$ ipython --no-banner

In [1]: import numpy as np

In [2]: np.set_printoptions(suppress=True, linewidth=160)

In [3]: W0 = np.load("case18.npy")

In [4]: W0
Out[4]: 
array([[-3,  7, -6, -5, -4,  2, -1,  2],
       [ 0,  2,  8,  5, -5, -3,  3,  4],
       [ 0,  0, -3,  0, -3, -6, -5,  1],
       [ 0,  0,  0,  6,  1,  6, -1, -4],
       [ 0,  0,  0,  0,  3,  2,  3,  3],
       [ 0,  0,  0,  0,  0, -3, -9, -6],
       [ 0,  0,  0,  0,  0,  0,  7, -3],
       [ 0,  0,  0,  0,  0,  0,  0,  5]])

In [5]: T = np.stack([W0, 3 * W0, W0[::-1]])

In [6]: np.linalg.matrix_rank(T)
Out[6]: array([8, 8, 8])

In [7]: T.sum(axis=0)
Out[7]: 
array([[-12,  28, -24, -20, -16,   8,  -4,  13],
       [  0,   8,  32,  20, -20, -12,  19,  13],
       [  0,   0, -12,   0, -12, -27, -29,  -2],
       [  0,   0,   0,  24,   7,  26,  -1, -13],
       [  0,   0,   0,   6,  13,  14,  11,   8],
       [  0,   0,  -3,   0,  -3, -18, -41, -23],
       [  0,   2,   8,   5,  -5,  -3,  31,  -8],
       [ -3,   7,  -6,  -5,  -4,   2,  -1,  22]])

In [8]: print(T.shape)
(3, 8, 8)

In [9]: np.round(np.linalg.norm(T, axis=(1, 2)), 3)
Out[9]: array([26.571, 79.712, 26.571])

In [10]: print(round(np.log10(np.linalg.cond(W0))))
3

In [11]: round(np.linalg.norm(W0, 2) / np.linalg.norm(W0), 3)
Out[11]: np.float64(0.582)

In [12]: np.argsort(-np.linalg.norm(W0, axis=0).round(6), kind="stable")[:3]
Out[12]: array([6, 7, 2])

In [13]: np.round(np.abs(np.linalg.svd(W0)[2][-1]), 3)
Out[13]: array([0.943, 0.327, 0.049, 0.034, 0.006, 0.03 , 0.005, 0.006])

In [14]: print(np.linalg.matrix_rank(W0, rtol=0.1))
7

In [15]: vec = np.array([5, 1, 5, 4, 2, 3, 1, 3])

In [16]: y = W0 @ vec

In [17]: y
Out[17]: array([-55,  58, -41,  31,  24, -36,  -2,  15])

In [18]: print(np.round(np.linalg.solve(W0, W0[:, 7]), 3))
[-0.  0. -0.  0.  0. -0.  0.  1.]

In [19]: np.round(np.linalg.solve(W0, y + W0[:, 1]), 3)
Out[19]: array([5., 2., 5., 4., 2., 3., 1., 3.])

In [20]: print(np.allclose(W0, W0.T))
False

In [21]: print(np.allclose(W0 @ W0.T, W0.T @ W0))
False

In [22]: (W0 + W0.T) / 2
Out[22]: 
array([[-3. ,  3.5, -3. , -2.5, -2. ,  1. , -0.5,  1. ],
       [ 3.5,  2. ,  4. ,  2.5, -2.5, -1.5,  1.5,  2. ],
       [-3. ,  4. , -3. ,  0. , -1.5, -3. , -2.5,  0.5],
       [-2.5,  2.5,  0. ,  6. ,  0.5,  3. , -0.5, -2. ],
       [-2. , -2.5, -1.5,  0.5,  3. ,  1. ,  1.5,  1.5],
       [ 1. , -1.5, -3. ,  3. ,  1. , -3. , -4.5, -3. ],
       [-0.5,  1.5, -2.5, -0.5,  1.5, -4.5,  7. , -1.5],
       [ 1. ,  2. ,  0.5, -2. ,  1.5, -3. , -1.5,  5. ]])

In [23]: np.trace(W0)
Out[23]: np.int64(14)

In [24]: np.round(np.sort(np.abs(np.linalg.eigvals(W0))), 3)
Out[24]: array([2., 3., 3., 3., 3., 5., 6., 7.])
